$ python -q
>>> import numpy as np
>>> np.set_printoptions(precision=1, suppress=True, linewidth=160, legacy="1.25")
>>> f = np.array([5, 0, 1, 6, 0, 7, 0, 6, 4, 1, 0, 9, 8, 2, 5, 9])
>>> v = np.array([-1, 2, 2, -3, -1, -1, 0])
>>> J = f[:, None] + v[None, :]
>>> print(J)
[[ 4  7  7  2  4  4  5]
 [-1  2  2 -3 -1 -1  0]
 [ 0  3  3 -2  0  0  1]
 [ 5  8  8  3  5  5  6]
 [-1  2  2 -3 -1 -1  0]
 [ 6  9  9  4  6  6  7]
 [-1  2  2 -3 -1 -1  0]
 [ 5  8  8  3  5  5  6]
 [ 3  6  6  1  3  3  4]
 [ 0  3  3 -2  0  0  1]
 [-1  2  2 -3 -1 -1  0]
 [ 8 11 11  6  8  8  9]
 [ 7 10 10  5  7  7  8]
 [ 1  4  4 -1  1  1  2]
 [ 4  7  7  2  4  4  5]
 [ 8 11 11  6  8  8  9]]
>>> print(np.unique(J.round(6), axis=0).shape)
(9, 7)
>>> print(np.allclose(J[:-1].T @ np.linalg.lstsq(J[:-1].T, J[-1])[0], J[-1]))
True
>>> th = np.radians(60)
>>> R = np.eye(7)
>>> R[3, 3] = R[4, 4] = np.cos(th)
>>> R[3, 4], R[4, 3] = -np.sin(th), np.sin(th)
>>> print(R)
[[ 1.   0.   0.   0.   0.   0.   0. ]
 [ 0.   1.   0.   0.   0.   0.   0. ]
 [ 0.   0.   1.   0.   0.   0.   0. ]
 [ 0.   0.   0.   0.5 -0.9  0.   0. ]
 [ 0.   0.   0.   0.9  0.5  0.   0. ]
 [ 0.   0.   0.   0.   0.   1.   0. ]
 [ 0.   0.   0.   0.   0.   0.   1. ]]
>>> M2 = J @ R.T
>>> print(np.allclose(np.linalg.norm(J, axis=1), np.linalg.norm(M2, axis=1)))
True
>>> print(round(np.linalg.det(R), 1), np.trace(R))
1.0 6.0
>>> print(np.round(np.linalg.svd(J, compute_uv=False), 1) + 0, np.round(np.linalg.svd(M2, compute_uv=False), 1) + 0)
[53.6 11.4  0.   0.   0.   0.   0. ] [53.6 11.4  0.   0.   0.   0.   0. ]
>>> print(np.abs(M2 - J).max(axis=0))
[0.  0.  0.  9.9 2.1 0.  0. ]
>>> rng = np.random.default_rng(782)
>>> M2 = R + rng.integers(-2, 3, (7, 1)) @ rng.integers(-2, 3, (1, 7))
>>> print(M2)
[[-3.   0.   2.   2.   0.   2.  -4. ]
 [-4.   1.   2.   2.   0.   2.  -4. ]
 [ 2.   0.   0.  -1.   0.  -1.   2. ]
 [-2.   0.   1.   1.5 -0.9  1.  -2. ]
 [-4.   0.   2.   2.9  0.5  2.  -4. ]
 [ 4.   0.  -2.  -2.   0.  -1.   4. ]
 [-4.   0.   2.   2.   0.   2.  -3. ]]
>>> print(np.round(np.linalg.svd(M2 - R, compute_uv=False), 1) + 0)
[15.6  0.   0.   0.   0.   0.   0. ]
>>> Q, V = np.linalg.qr(M2[:, :2])[0], np.linalg.qr(M2[:, 2:])[0]
>>> sig = np.linalg.svd(Q.T @ V, compute_uv=False)
>>> print(np.round(np.linalg.norm(Q @ Q.T - V @ V.T, 2), 1))
1.0
>>> print((sig > 0.9).sum())
1
>>> print(np.degrees(np.arccos(sig.clip(0, 1))))
[ 7.7 58.8]
>>> M2 = np.array([[-3, -2, 2],
...     [-3, 2, -1],
...     [-2, 0, 1],
...     [0, -3, -3],
...     [0, -3, -2],
...     [0, 1, 1],
...     [3, -3, -1]])
>>> print(np.einsum("ik,kj->ji", J, M2))
[[-32  -7 -12 -37  -7 -42  -7 -37 -27 -12  -7 -52 -47 -17 -32 -52]
 [-23  17   9 -31  17 -39  17 -31 -15   9  17 -55 -47   1 -23 -55]
 [ -7   8   5 -10   8 -13   8 -10  -4   5   8 -19 -16   2  -7 -19]]
>>> print(np.einsum("ij->j", J))
[47 95 95 15 47 47 63]
>>> print(M2.T @ J.T)
[[-32  -7 -12 -37  -7 -42  -7 -37 -27 -12  -7 -52 -47 -17 -32 -52]
 [-23  17   9 -31  17 -39  17 -31 -15   9  17 -55 -47   1 -23 -55]
 [ -7   8   5 -10   8 -13   8 -10  -4   5   8 -19 -16   2  -7 -19]]
>>> print(np.einsum("ik,kj->ij", J, M2))
[[-32 -23  -7]
 [ -7  17   8]
 [-12   9   5]
 [-37 -31 -10]
 [ -7  17   8]
 [-42 -39 -13]
 [ -7  17   8]
 [-37 -31 -10]
 [-27 -15  -4]
 [-12   9   5]
 [ -7  17   8]
 [-52 -55 -19]
 [-47 -47 -16]
 [-17   1   2]
 [-32 -23  -7]
 [-52 -55 -19]]
>>> print(J @ M2)
[[-32 -23  -7]
 [ -7  17   8]
 [-12   9   5]
 [-37 -31 -10]
 [ -7  17   8]
 [-42 -39 -13]
 [ -7  17   8]
 [-37 -31 -10]
 [-27 -15  -4]
 [-12   9   5]
 [ -7  17   8]
 [-52 -55 -19]
 [-47 -47 -16]
 [-17   1   2]
 [-32 -23  -7]
 [-52 -55 -19]]
>>> K = np.array([[0, 0, 0, 0, 0, 0, 0, 0],
...     [0, -1, 0, 0, 0, 0, 0, 0],
...     [0, 0, -2, 0, 0, 0, 0, 0],
...     [0, 0, 0, -2, 0, 0, 0, 0],
...     [0, 0, 0, 0, -1, 0, 0, 0],
...     [0, 0, 0, 0, 0, 3, 0, 0],
...     [0, 0, 0, 0, 0, 0, -2, 0],
...     [0, 0, 0, 0, 0, 0, 0, 1]])
>>> print(np.linalg.matrix_power(K, 4))
[[ 0  0  0  0  0  0  0  0]
 [ 0  1  0  0  0  0  0  0]
 [ 0  0 16  0  0  0  0  0]
 [ 0  0  0 16  0  0  0  0]
 [ 0  0  0  0  1  0  0  0]
 [ 0  0  0  0  0 81  0  0]
 [ 0  0  0  0  0  0 16  0]
 [ 0  0  0  0  0  0  0  1]]
>>> print(round(np.abs(np.linalg.eigvals(K)).max(), 1))
3.0
>>> print(round(float(np.linalg.det(K)), 1))
0.0
>>> print(np.sort(np.abs(np.linalg.eigvals(K))))
[0. 1. 1. 1. 2. 2. 2. 3.]
>>> print((K != 0).astype(int))
[[0 0 0 0 0 0 0 0]
 [0 1 0 0 0 0 0 0]
 [0 0 1 0 0 0 0 0]
 [0 0 0 1 0 0 0 0]
 [0 0 0 0 1 0 0 0]
 [0 0 0 0 0 1 0 0]
 [0 0 0 0 0 0 1 0]
 [0 0 0 0 0 0 0 1]]
>>> print(round(np.linalg.det(K), 1))
0.0
>>> print(np.round(np.linalg.norm(K[0] - K[3]), 1))
2.0
>>> print(np.round(np.linalg.norm(K, 2), 1))
3.0
>>> print(round(float(np.linalg.norm(K) ** 2 / np.linalg.norm(K, 2) ** 2), 1))
2.7
>>> w, V = np.linalg.eigh(K)
>>> print(np.unique(w.round(6) + 0, return_counts=True)[1])
[3 2 1 1 1]
>>> print(V @ np.diag(w) @ V.T)
[[ 0.  0.  0.  0.  0.  0.  0.  0.]
 [ 0. -1.  0.  0.  0.  0.  0.  0.]
 [ 0.  0. -2.  0.  0.  0.  0.  0.]
 [ 0.  0.  0. -2.  0.  0.  0.  0.]
 [ 0.  0.  0.  0. -1.  0.  0.  0.]
 [ 0.  0.  0.  0.  0.  3.  0.  0.]
 [ 0.  0.  0.  0.  0.  0. -2.  0.]
 [ 0.  0.  0.  0.  0.  0.  0.  1.]]
>>> print(np.abs(V[:, -1]))
[0. 0. 0. 0. 0. 1. 0. 0.]
>>> print(w)
[-2. -2. -2. -1. -1.  0.  1.  3.]
>>> print((w > 1e-8).sum(), (w < -1e-8).sum())
2 5
>>> print(np.abs(V[:, -1]).round(6).argmax())
5
>>> print(V.T @ K @ V)
[[-2.  0.  0.  0.  0.  0.  0.  0.]
 [ 0. -2.  0.  0.  0.  0.  0.  0.]
 [ 0.  0. -2.  0.  0.  0.  0.  0.]
 [ 0.  0.  0. -1.  0.  0.  0.  0.]
 [ 0.  0.  0.  0. -1.  0.  0.  0.]
 [ 0.  0.  0.  0.  0.  0.  0.  0.]
 [ 0.  0.  0.  0.  0.  0.  1.  0.]
 [ 0.  0.  0.  0.  0.  0.  0.  3.]]
>>> print(V.T @ V)
[[1. 0. 0. 0. 0. 0. 0. 0.]
 [0. 1. 0. 0. 0. 0. 0. 0.]
 [0. 0. 1. 0. 0. 0. 0. 0.]
 [0. 0. 0. 1. 0. 0. 0. 0.]
 [0. 0. 0. 0. 1. 0. 0. 0.]
 [0. 0. 0. 0. 0. 1. 0. 0.]
 [0. 0. 0. 0. 0. 0. 1. 0.]
 [0. 0. 0. 0. 0. 0. 0. 1.]]
>>> print(np.linalg.svd(K, compute_uv=False))
[3. 2. 2. 2. 1. 1. 1. 0.]
>>> print([int(np.linalg.matrix_rank(np.linalg.matrix_power(K, p))) for p in range(1, 9)])
[7, 7, 7, 7, 7, 7, 7, 7]
>>> print(K @ K)
[[0 0 0 0 0 0 0 0]
 [0 1 0 0 0 0 0 0]
 [0 0 4 0 0 0 0 0]
 [0 0 0 4 0 0 0 0]
 [0 0 0 0 1 0 0 0]
 [0 0 0 0 0 9 0 0]
 [0 0 0 0 0 0 4 0]
 [0 0 0 0 0 0 0 1]]
>>> print(np.prod(np.diag(K)), np.round(np.linalg.det(K), 1))
0 0.0
>>> A = np.load("m.npy")
>>> print(A)
[[ 1.   0.   0.   0.   0.   0.   0.   0. ]
 [ 0.   1.   0.   0.   0.   0.   0.   0. ]
 [ 0.   0.   1.   0.   0.   0.   0.3  0. ]
 [ 0.   0.   0.   1.   0.   0.   0.   0. ]
 [ 0.   0.   0.   0.   1.   0.   0.   0. ]
 [ 0.   0.   0.   0.   0.   1.   0.   0. ]
 [ 0.   0.  -0.3  0.   0.   0.   1.   0. ]
 [ 0.   0.   0.   0.   0.   0.   0.   1. ]]
>>> W1 = np.array([[-3, -1, 2],
...     [3, 3, 0],
...     [3, 0, -2],
...     [-1, 3, -1],
...     [1, 2, -3],
...     [2, 2, 3],
...     [3, -1, 1],
...     [2, -2, 2]])
>>> b = np.array([3, 1, 5])
>>> H = np.maximum(A @ W1 + b, 0)
>>> print((H > 0).mean(axis=0))
[0.9 0.8 1. ]
>>> print((H > 0).astype(int))
[[0 0 1]
 [1 1 1]
 [1 1 1]
 [1 1 1]
 [1 1 1]
 [1 1 1]
 [1 1 1]
 [1 0 1]]
>>> W2 = np.array([[-2, 1], [1, 0], [2, 2]])
>>> print((H @ W2).round(6).argmax(axis=1))
[0 1 1 1 1 1 1 1]
>>> print(H @ W2)
[[14.  14. ]
 [ 2.  16. ]
 [-6.  13.3]
 [ 8.  10. ]
 [-1.   8. ]
 [ 9.  21. ]
 [ 2.8 18.1]
 [ 4.  19. ]]
>>> z = rng.permutation(8)
>>> M2 = A[:, z] * rng.choice([-1, 1], 8)
>>> print(M2)
[[-1.   0.   0.  -0.   0.   0.   0.   0. ]
 [-0.   0.   0.  -0.   0.   1.   0.   0. ]
 [-0.   0.   1.  -0.3  0.   0.   0.   0. ]
 [-0.   1.   0.  -0.   0.   0.   0.   0. ]
 [-0.   0.   0.  -0.   1.   0.   0.   0. ]
 [-0.   0.   0.  -0.   0.   0.   1.   0. ]
 [-0.   0.  -0.3 -1.   0.   0.   0.   0. ]
 [-0.   0.   0.  -0.   0.   0.   0.   1. ]]
>>> left, _, Vh = np.linalg.svd(A.T @ M2)
>>> print(z)
[0 3 2 6 4 1 5 7]
>>> print((np.linalg.matrix_power((M2 != 0) + (M2.T != 0) + np.eye(8), 8) > 0).astype(int))
[[1 0 0 0 0 0 0 0]
 [0 1 1 1 0 1 1 0]
 [0 1 1 1 0 1 1 0]
 [0 1 1 1 0 1 1 0]
 [0 0 0 0 1 0 0 0]
 [0 1 1 1 0 1 1 0]
 [0 1 1 1 0 1 1 0]
 [0 0 0 0 0 0 0 1]]
>>> print(np.flatnonzero(np.linalg.matrix_power((M2 != 0) + (M2.T != 0) + np.eye(8), 8)[1]))
[1 2 3 5 6]
>>> print((M2 != 0).astype(int))
[[1 0 0 0 0 0 0 0]
 [0 0 0 0 0 1 0 0]
 [0 0 1 1 0 0 0 0]
 [0 1 0 0 0 0 0 0]
 [0 0 0 0 1 0 0 0]
 [0 0 0 0 0 0 1 0]
 [0 0 1 1 0 0 0 0]
 [0 0 0 0 0 0 0 1]]
>>> print(M2 @ M2)
[[ 1.   0.   0.   0.   0.   0.   0.   0. ]
 [ 0.   0.   0.   0.   0.   0.   1.   0. ]
 [ 0.  -0.3  0.9 -0.2  0.   0.   0.   0. ]
 [ 0.   0.   0.   0.   0.   1.   0.   0. ]
 [ 0.   0.   0.   0.   1.   0.   0.   0. ]
 [ 0.   0.  -0.3 -1.   0.   0.   0.   0. ]
 [ 0.  -1.  -0.2  0.1  0.   0.   0.   0. ]
 [ 0.   0.   0.   0.   0.   0.   0.   1. ]]
>>> x = np.array([1, 0, -3, 0, 0, -2, -3, 0])
>>> h1 = np.maximum(A @ x, 0)
>>> print(np.tanh(A @ x))
[ 0.8  0.  -1.   0.   0.  -1.  -1.   0. ]
>>> print(np.flatnonzero(h1 > 1e-9))
[0]
